In [1]: import numpy as np

In [2]: np.set_printoptions(precision=2, suppress=True, linewidth=160, sign=" ")

In [3]: rng = np.random.default_rng(8302)

In [4]: mat = (rng.random((3, 3)) < 0.3) + np.eye(3)

In [5]: mat /= mat.sum(axis=1, keepdims=True)

In [6]: mat
Out[6]: 
array([[ 0.5,  0. ,  0.5],
       [ 0. ,  1. ,  0. ],
       [ 0. ,  0. ,  1. ]])

In [7]: # row-stochastic, so 1 is an eigenvalue

In [8]: np.linalg.matrix_power(mat, 2)
Out[8]: 
array([[ 0.25,  0.  ,  0.75],
       [ 0.  ,  1.  ,  0.  ],
       [ 0.  ,  0.  ,  1.  ]])

In [9]: np.round(np.linalg.matrix_power(mat, 100), 2) + 0
Out[9]: 
array([[ 0.,  0.,  1.],
       [ 0.,  1.,  0.],
       [ 0.,  0.,  1.]])

In [10]: np.sort(np.abs(np.linalg.eigvals(mat)))[::-1]
Out[10]: array([ 1. ,  1. ,  0.5])

In [11]: pr = np.eye(3)[1]

In [12]: for _ in range(5):
    ...:     pr = pr @ mat
    ...:     print(pr.round(2))
    ...: 
[ 0.  1.  0.]
[ 0.  1.  0.]
[ 0.  1.  0.]
[ 0.  1.  0.]
[ 0.  1.  0.]

In [13]: proj = np.triu(np.array([[2, -5, -6], [3, 7, -9], [3, 8, 5]]), 1) + np.eye(3)

In [14]: out = proj @ mat @ np.linalg.inv(proj)

In [15]: proj @ mat - mat @ proj
Out[15]: 
array([[ 0. , -2.5, -3. ],
       [ 0. ,  0. ,  0. ],
       [ 0. ,  0. ,  0. ]])

In [16]: out
Out[16]: 
array([[  0.5,  -2.5, -25. ],
       [  0. ,   1. ,   0. ],
       [  0. ,   0. ,   1. ]])

In [17]: round(float(np.linalg.det(out)), 2)
Out[17]: 0.5

In [18]: out = mat / np.linalg.norm(mat, axis=1, keepdims=True)

In [19]: G = out @ out.T

In [20]: np.degrees(np.arccos(np.clip(G[0, 1], -1, 1)))
Out[20]: np.float64(90.0)

In [21]: (np.abs(G) > 0.9).astype(int)
Out[21]: 
array([[ 1,  0,  0],
       [ 0,  1,  0],
       [ 0,  0,  1]])

In [22]: (G - 2 * np.eye(3)).round(6).argmax(axis=1)
Out[22]: array([ 2,  0,  0])

In [23]: G = mat.T @ mat

In [24]: np.linalg.eigvalsh(G)[::-1]
Out[24]: array([ 1.31,  1.  ,  0.19])

In [25]: np.trace(G), (mat ** 2).sum()
Out[25]: (np.float64(2.5), np.float64(2.5))

In [26]: np.allclose(G, G.T)
Out[26]: True
